$ python -q
>>> import numpy as np
>>> np.set_printoptions(precision=2, suppress=True, linewidth=140)
>>> m1 = np.load("data.npy")
>>> m1
array([[ 16.02,  16.02,  -2.69],
       [ 11.16,  11.16,  -1.14],
       [  9.46,   9.46,  -0.62],
       [  5.17,   5.17,   0.56],
       [  2.99,   2.99,   1.  ],
       [  0.81,   0.81,   0.84],
       [ -0.86,  -0.86,  -0.57],
       [ -3.19,  -3.19,  -1.04],
       [ -8.04,  -8.04,  -0.92],
       [-11.98, -11.98,  -0.48],
       [-13.86, -13.86,  -0.22],
       [-21.24, -21.24,   1.01],
       [-22.88, -22.88,   1.32],
       [-27.12, -27.12,   2.14],
       [-29.18, -29.18,   2.56]])
>>> # column 1 repeats column 0
>>> np.linalg.norm(m1, axis=1).argmax()
np.int64(14)
>>> np.linalg.norm(m1, axis=0)
array([58.99, 58.99,  5.23])
>>> round(float(np.linalg.norm(m1, 1)), 2), round(float(np.linalg.norm(m1, np.inf)), 2)
(183.96, 60.92)
>>> round(np.linalg.norm(m1, "nuc"), 2)
np.float64(87.18)
>>> basis = m1[[8, 3]].astype(float)
>>> for _ in range(3):
...     labels = np.linalg.norm(m1[:, None] - basis, axis=-1).argmin(axis=1)
...     basis = np.array([m1[labels == j].mean(axis=0) for j in range(2)])
... 
>>> labels
array([1, 1, 1, 1, 1, 1, 1, 1, 0, 0, 0, 0, 0, 0, 0])
>>> np.abs(basis[1] - basis[0]).argmax()
np.int64(0)
>>> data = np.array([[4, 2, 5], [1, 5, 2], [4, 4, 2], [9, 27, 15]])
>>> B = np.c_[data[:, :2] @ np.array([[3, 1], [4, 5]]), np.array([3, 0, 3, 0])]
>>> print(B)
[[ 20  14   3]
 [ 23  26   0]
 [ 28  24   3]
 [135 144   0]]
>>> np.round(np.linalg.lstsq(data, B[:, 0])[0], 2) + 0
array([3., 4., 0.])
>>> np.linalg.matrix_rank(B)
np.int64(3)
>>> O, r_ = np.linalg.qr(B)
>>> print(np.allclose(r_.T @ r_, B.T @ B))
True
>>> print(round(float(np.trace(O @ O.T)), 2))
3.0
>>> O.shape, r_.shape
((4, 3), (3, 3))
>>> np.round(O.T @ O, 2) + 0
array([[1., 0., 0.],
       [0., 1., 0.],
       [0., 0., 1.]])
>>> P = data @ np.linalg.solve(data.T @ data, data.T)
>>> np.round(np.trace(P), 2)
np.float64(3.0)
>>> np.round((np.eye(4) - P) @ data, 2) + 0
array([[0., 0., 0.],
       [0., 0., 0.],
       [0., 0., 0.],
       [0., 0., 0.]])
>>> np.round(np.linalg.eigvalsh(P), 2) + 0
array([0., 1., 1., 1.])
>>> P.round(2) + 0
array([[ 0.96, -0.19,  0.  ,  0.04],
       [-0.19,  0.07,  0.  ,  0.19],
       [ 0.  ,  0.  ,  1.  ,  0.  ],
       [ 0.04,  0.19,  0.  ,  0.96]])
>>> blk = np.stack([data, 4 * data, data[::-1]])
>>> np.einsum("bij,cij->bc", blk, blk)
array([[ 1146,  4584,   386],
       [ 4584, 18336,  1544],
       [  386,  1544,  1146]])
>>> print(blk.sum(axis=0))
[[ 29  37  40]
 [  9  29  12]
 [ 21  25  12]
 [ 49 137  80]]
>>> np.linalg.matrix_rank(blk)
array([3, 3, 3])
>>> M = np.load("arr.npy")
>>> M
array([[-3, -3, -1],
       [-3,  2, -1],
       [ 1, -1, -2]])
>>> B = M / np.linalg.norm(M, axis=1, keepdims=True)
>>> cov = B @ B.T
>>> cov
array([[ 1.  ,  0.25,  0.19],
       [ 0.25,  1.  , -0.33],
       [ 0.19, -0.33,  1.  ]])
>>> np.argwhere(np.triu(np.abs(cov) > 0.95, 1))
array([], shape=(0, 2), dtype=int64)
>>> print(cov[0])
[1.   0.25 0.19]
>>> np.linalg.norm(B, axis=1)
array([1., 1., 1.])
>>> evals, evecs = np.linalg.eigh(cov)
>>> vec = np.array([5, 1, 2])
>>> print(round(np.abs(cov).sum(axis=1).max(), 2), np.round(np.abs(evals).max(), 2))
1.57 1.34
>>> (np.sign(evecs[:, -1].round(6)) == np.sign(evecs[0, -1].round(6))).astype(int)
array([1, 1, 0])
>>> round(float(vec @ cov @ vec / (vec @ vec)), 2), np.round(evals[0], 2), round(evals[-1], 2)
(1.16, np.float64(0.49), np.float64(1.34))
>>> evecs * np.maximum(evals, 0) @ evecs.T
array([[ 1.  ,  0.25,  0.19],
       [ 0.25,  1.  , -0.33],
       [ 0.19, -0.33,  1.  ]])
>>> evecs * np.abs(evals) @ evecs.T
array([[ 1.  ,  0.25,  0.19],
       [ 0.25,  1.  , -0.33],
       [ 0.19, -0.33,  1.  ]])
>>> np.linalg.eigvalsh(cov[1:, 1:])
array([0.67, 1.33])
>>> np.round(vec @ cov @ vec, 2)
np.float64(34.89)
>>> W0 = np.loadtxt("test14.csv", delimiter=",")
>>> W0
array([[ 3.,  0.,  0.],
       [ 0.,  5.,  0.],
       [ 3.,  5., -3.]])
>>> W0.sum(axis=1)
array([3., 5., 5.])
>>> np.round(np.linalg.norm(W0), 2)
np.float64(8.77)
>>> np.unravel_index(np.abs(W0).argmax(), W0.shape)
(np.int64(1), np.int64(1))
>>> W0.shape
(3, 3)
>>> W0.sum(axis=0)
array([ 6., 10., -3.])
>>> np.diff(W0, axis=0)
array([[-3.,  5.,  0.],
       [ 3.,  0., -3.]])
>>> left, sigma = np.linalg.svd(W0)
Traceback (most recent call last):
  File "<python-input-57>", line 1, in <module>
    left, sigma = np.linalg.svd(W0)
    ^^^^^^^^^^^
ValueError: too many values to unpack (expected 2)
>>> left, sigma, Vt = np.linalg.svd(W0, full_matrices=False)
>>> np.cumsum(sigma ** 2) / np.sum(sigma ** 2)
array([0.8 , 0.97, 1.  ])
>>> sigma / sigma[0]
array([1.  , 0.46, 0.2 ])
>>> round(float(np.sqrt((sigma ** 2).sum())), 2), np.round(np.linalg.norm(W0), 2)
(8.77, np.float64(8.77))
>>> np.round(Vt @ Vt.T, 2) + 0
array([[1., 0., 0.],
       [0., 1., 0.],
       [0., 0., 1.]])
>>> print(left.shape, sigma.shape, Vt.shape)
(3, 3) (3,) (3, 3)
>>> sigma
array([7.85, 3.58, 1.6 ])
>>> print(np.abs(left[:, 0]).round(6).argmax())
2
>>> (sigma > 1e-8).sum()
np.int64(3)
>>> np.round(left.T @ left, 2) + 0
array([[1., 0., 0.],
       [0., 1., 0.],
       [0., 0., 1.]])
>>> rng = np.random.default_rng(65276)
>>> B = M + rng.integers(-2, 3, (3, 2)) @ rng.integers(-2, 3, (2, 3))
>>> B
array([[-9, -3, -3],
       [ 3,  2,  1],
       [-2, -1, -4]])
>>> B - M
array([[-6,  0, -2],
       [ 6,  0,  2],
       [-3,  0, -2]])
>>> np.abs(B - M).sum(axis=1)
array([8, 8, 5])
>>> np.linalg.matrix_rank(B - M, tol=1e-8)
np.int64(2)
>>> print(np.linalg.svd(B - M, compute_uv=False))
[9.6  0.88 0.  ]
>>> P = np.triu(np.array([[0, 0, -3], [1, -3, -3], [3, 0, 1]]), 1) + np.eye(3)
>>> B = P @ W0 @ np.linalg.inv(P)
>>> P @ W0 - W0 @ P
array([[ -9., -15.,  18.],
       [ -9., -15.,  24.],
       [  0.,   0.,  24.]])
>>> np.trace(B), np.trace(W0)
(np.float64(5.0), np.float64(5.0))
>>> print(round(float(np.linalg.det(B)), 2))
-45.0
>>> J = np.load("a.npy")
>>> J
array([[-2, -3,  0],
       [ 0, -2, -3],
       [-3,  0, -2]])
>>> round(np.linalg.det(J.T), 2)
np.float64(-35.0)
>>> np.round(np.linalg.det(2 * J), 2), round(float(np.linalg.det(J)), 2)
(np.float64(-280.0), -35.0)
>>> np.linalg.eigvals(J)
array([-5. +0.j , -0.5+2.6j, -0.5-2.6j])
>>> np.kron(np.eye(2, dtype=int), J)
array([[-2, -3,  0,  0,  0,  0],
       [ 0, -2, -3,  0,  0,  0],
       [-3,  0, -2,  0,  0,  0],
       [ 0,  0,  0, -2, -3,  0],
       [ 0,  0,  0,  0, -2, -3],
       [ 0,  0,  0, -3,  0, -2]])
>>> np.unravel_index(np.abs(J).argmax(), J.shape)
(np.int64(0), np.int64(1))
>>> np.linalg.matrix_rank(J)
np.int64(3)
>>> np.zeros(3, 3)
Traceback (most recent call last):
  File "<python-input-88>", line 1, in <module>
    np.zeros(3, 3)
    ~~~~~~~~^^^^^^
TypeError: Cannot interpret '3' as a data type
>>> np.diff(J, axis=0)
array([[ 2,  1, -3],
       [-3,  2,  1]])
>>> B = np.linalg.inv(J)
>>> np.linalg.det(J) * B
array([[ 4., -6.,  9.],
       [ 9.,  4., -6.],
       [-6.,  9.,  4.]])
>>> np.allclose(B, J.T)
False
>>> B
array([[-0.11,  0.17, -0.26],
       [-0.26, -0.11,  0.17],
       [ 0.17, -0.26, -0.11]])
>>> np.round(J @ B, 2) + 0
array([[1., 0., 0.],
       [0., 1., 0.],
       [0., 0., 1.]])
>>> print(np.round(np.linalg.cond(J), 2))
1.89
>>> print(np.round(np.linalg.norm(B) ** 2 / np.linalg.norm(B, 2) ** 2, 2))
2.28
>>> arr = np.loadtxt("out19.csv", delimiter=",")
>>> arr
array([[ 1., -1.,  1.],
       [ 1.,  0.,  0.],
       [ 1.,  1.,  1.],
       [ 1.,  2.,  4.]])
>>> P = arr @ np.linalg.solve(arr.T @ arr, arr.T)
>>> np.round((np.eye(4) - P) @ arr, 2) + 0
array([[0., 0., 0.],
       [0., 0., 0.],
       [0., 0., 0.],
       [0., 0., 0.]])
>>> print(np.linalg.matrix_rank(np.eye(4) - P))
1
>>> np.trace(P)
np.float64(3.0)
>>> O = arr.astype(float).copy()
>>> for j in range(3):
...     O[:, j] -= O[:, :j] @ (O[:, :j].T @ O[:, j])
...     O[:, j] /= np.linalg.norm(O[:, j])
... 
>>> O
array([[ 0.5 , -0.67,  0.5 ],
       [ 0.5 , -0.22, -0.5 ],
       [ 0.5 ,  0.22, -0.5 ],
       [ 0.5 ,  0.67,  0.5 ]])
>>> O.T @ arr
array([[2.  , 1.  , 3.  ],
       [0.  , 2.24, 2.24],
       [0.  , 0.  , 2.  ]])
>>> O.T @ O
array([[1., 0., 0.],
       [0., 1., 0.],
       [0., 0., 1.]])
>>> B = arr + rng.integers(-2, 3, (4, 1)) @ rng.integers(-2, 3, (1, 3))
>>> B
array([[-1.,  3., -1.],
       [ 2., -2.,  1.],
       [ 3., -3.,  3.],
       [-1.,  6.,  2.]])
>>> print(np.linalg.matrix_rank(B - arr, tol=1e-8))
1
>>> print(np.round(np.linalg.svd(B - arr, compute_uv=False), 2) + 0)
[8.83 0.   0.  ]
>>> O, evecs = np.linalg.qr(B[:, :1])[0], np.linalg.qr(B[:, 1:])[0]
>>> sigma = np.linalg.svd(O.T @ evecs, compute_uv=False)
>>> round(np.linalg.norm(O @ O.T - evecs @ evecs.T, 2), 2)
np.float64(1.0)
>>> np.degrees(np.arccos(sigma.clip(0, 1)))
array([14.46])
>>> (sigma > 0.9).sum()
np.int64(1)
>>> F = np.load("dump.npy")
>>> F
array([[-2,  2,  3],
       [-2,  3, -2],
       [ 1, -3,  0],
       [-2,  3, -3]])
>>> O, evecs = np.linalg.qr(F[:, :2])[0], np.linalg.qr(F[:, 2:])[0]
>>> sigma = np.linalg.svd(O.T @ evecs, compute_uv=False)
>>> (sigma > 0.9).sum()
np.int64(0)
>>> round(float(np.linalg.norm(O @ O.T - evecs @ evecs.T, 2)), 2)
1.0
>>> vec = np.array([-8, 4, -5])
>>> y = F @ vec
>>> np.linalg.solve(F.T @ F, F.T @ y)
array([-8.,  4., -5.])
>>> y = y + 0.05 * rng.normal(size=4)
>>> y
array([  8.96,  38.04, -19.97,  42.94])
>>> beta, *_ = np.linalg.lstsq(F, y)
>>> round(float(np.linalg.norm(y - F @ beta)), 2)
0.08
>>> beta
array([-8.  ,  3.99, -5.  ])
>>> beta.round()
array([-8.,  4., -5.])
